$ python -q
>>> import numpy as np
>>> np.set_printoptions(suppress=True, linewidth=140)
>>> E = np.loadtxt("case18.csv", delimiter=",")
>>> print(E.round(1) + 0)
[[ 1.8  1.5 -1.9]
 [ 1.2  2.   1.9]
 [ 0.1 -0.8 -2.9]
 [ 0.6  1.5  2.5]
 [ 1.2  2.   1.9]
 [ 1.1  1.9  2. ]
 [ 2.   2.2 -0.6]
 [ 1.9  2.3  0.1]
 [ 1.4  2.1  1.6]
 [-0.6 -1.6 -2.5]
 [-1.4 -0.9  2.5]
 [ 1.3  2.1  1.8]
 [ 1.9  2.3  0. ]]
>>> gram = np.cov(E, rowvar=False)
>>> print(np.round(E.std(axis=0), 1))
[1.  1.3 1.9]
>>> print(gram.shape)
(3, 3)
>>> print(np.round(np.corrcoef(E[:, 2], E[:, 0])[0, 1], 1))
-0.0
>>> print(np.argwhere(np.triu(np.abs(np.corrcoef(E.T)) > 0.8, 1)))
[[0 1]]
>>> print(np.round(np.median(E, axis=0), 1))
[1.2 2.  1.6]
>>> dist = np.linalg.norm(E[:, None] - E[None], axis=-1)
>>> print(np.round(np.linalg.norm(E, axis=1), 1))
[3. 3. 3. 3. 3. 3. 3. 3. 3. 3. 3. 3. 3.]
>>> print(np.unravel_index(dist.round(6).argmax(), dist.shape))
(np.int64(3), np.int64(9))
>>> print(dist[9].round(1))
[4.  5.9 1.2 6.  5.9 6.  5.  5.3 5.9 0.  5.1 5.9 5.2]
>>> print(dist[:5, :5].round(1) + 0)
[[0.  3.8 3.  4.6 3.9]
 [3.8 0.  5.6 1.  0. ]
 [3.  5.6 0.  5.9 5.7]
 [4.6 1.  5.9 0.  1. ]
 [3.9 0.  5.7 1.  0. ]]
>>> J = np.loadtxt("block10.csv", delimiter=",")
>>> print(J.round(1) + 0)
[[-0.5  0.7 -0.4 -0.3]
 [-0.6 -0.4  0.5 -0.5]
 [-0.6 -0.1  0.   0.8]
 [ 0.1  0.6  0.8  0.2]]
>>> print(np.round(J @ J, 1))
[[ 0.1 -0.7  0.3 -0.6]
 [ 0.2 -0.7 -0.3  0.6]
 [ 0.5  0.1  0.8  0.4]
 [-0.9 -0.1  0.4  0.3]]
>>> np.linalg.determinant(J)
Traceback (most recent call last):
  File "<python-input-18>", line 1, in <module>
    np.linalg.determinant(J)
    ^^^^^^^^^^^^^^^^^^^^^
AttributeError: module 'numpy.linalg' has no attribute 'determinant'
>>> Q = J.astype(float).copy()
>>> for j in range(4):
...     Q[:, j] -= Q[:, :j] @ (Q[:, :j].T @ Q[:, j])
...     Q[:, j] /= np.linalg.norm(Q[:, j])
... 
>>> print(np.round(Q.T @ Q, 1) + 0)
[[1. 0. 0. 0.]
 [0. 1. 0. 0.]
 [0. 0. 1. 0.]
 [0. 0. 0. 1.]]
>>> Q, r_ = np.linalg.qr(J)
>>> print(Q.round(1) + 0)
[[-0.5  0.7 -0.4 -0.3]
 [-0.6 -0.4  0.5 -0.5]
 [-0.6 -0.1  0.   0.8]
 [ 0.1  0.6  0.8  0.2]]
>>> print(np.round(Q @ r_, 1) + 0)
[[-0.5  0.7 -0.4 -0.3]
 [-0.6 -0.4  0.5 -0.5]
 [-0.6 -0.1  0.   0.8]
 [ 0.1  0.6  0.8  0.2]]
>>> blk = np.stack([J, -1 * J, J[::-1]])
>>> print(np.round(np.linalg.det(blk), 1))
[-1. -1. -1.]
>>> print((blk @ J.T).shape)
(3, 4, 4)
>>> print(np.round(np.einsum("bij,cij->bc", blk, blk), 1) + 0)
[[ 4. -4.  0.]
 [-4.  4.  0.]
 [ 0.  0.  4.]]
>>> print(np.round(np.linalg.norm(blk, axis=(1, 2)), 1))
[2. 2. 2.]
>>> print(np.round(blk.sum(axis=0), 1) + 0)
[[ 0.1  0.6  0.8  0.2]
 [-0.6 -0.1  0.   0.8]
 [-0.6 -0.4  0.5 -0.5]
 [-0.5  0.7 -0.4 -0.3]]
>>> print(blk.shape)
(3, 4, 4)
>>> print(np.linalg.matrix_rank(blk.reshape(3, -1)))
2
>>> A = np.load("a.npy")
>>> print(A)
[[-1 -2  0 -2  1]
 [-1  0 -1 -2  2]
 [-4 -2 -3 -8  7]]
>>> A2 = A / np.sqrt((A ** 2).mean(axis=1, keepdims=True))
>>> print(A2[1].round(1))
[-0.7  0.  -0.7 -1.4  1.4]
>>> print(np.linalg.matrix_rank(A2) == np.linalg.matrix_rank(A))
True
>>> print(np.linalg.cond(A) > 100)
True
>>> print([round(float(x), 1) for x in np.linalg.svd(A, compute_uv=False)[:3]])
[12.6, 1.9, 0.0]
>>> print(np.round(np.linalg.norm(A, 2) / np.linalg.norm(A), 1))
1.0
>>> F = np.diag(5 * np.array([-1, 5, 6])) + np.array([[2, 0, 0], [1, -1, 1], [-1, -2, 2]])
>>> print(F)
[[-3  0  0]
 [ 1 24  1]
 [-1 -2 32]]
>>> print((F - F.T) / 2)
[[ 0.  -0.5  0.5]
 [ 0.5  0.   1.5]
 [-0.5 -1.5  0. ]]
>>> F.inv()
Traceback (most recent call last):
  File "<python-input-44>", line 1, in <module>
    F.inv()
    ^^^^^
AttributeError: 'numpy.ndarray' object has no attribute 'inv'
>>> print(F @ F)
[[   9    0    0]
 [  20  574   56]
 [ -31 -112 1022]]
>>> print(np.round(np.sort(np.abs(np.linalg.eigvals(F))), 1))
[ 3.  24.3 31.7]
>>> print(round(float(np.abs(np.linalg.eigvals(F)).max()), 1))
31.7
>>> np.linalg.determinant(F)
Traceback (most recent call last):
  File "<python-input-48>", line 1, in <module>
    np.linalg.determinant(F)
    ^^^^^^^^^^^^^^^^^^^^^
AttributeError: module 'numpy.linalg' has no attribute 'determinant'
>>> print((F + F.T) / 2)
[[-3.   0.5 -0.5]
 [ 0.5 24.  -0.5]
 [-0.5 -0.5 32. ]]
>>> rng = np.random.default_rng(353438)
>>> X = np.eye(3, dtype=int)[rng.permutation(3)]
>>> print(X)
[[0 1 0]
 [1 0 0]
 [0 0 1]]
>>> A2 = X / np.linalg.norm(X, axis=1, keepdims=True)
>>> gram = A2 @ A2.T
>>> print(gram)
[[1. 0. 0.]
 [0. 1. 0.]
 [0. 0. 1.]]
>>> print(np.round(np.linalg.norm(A2, axis=1), 1))
[1. 1. 1.]
>>> print((gram - 2 * np.eye(3)).round(6).argmax(axis=1))
[1 0 0]
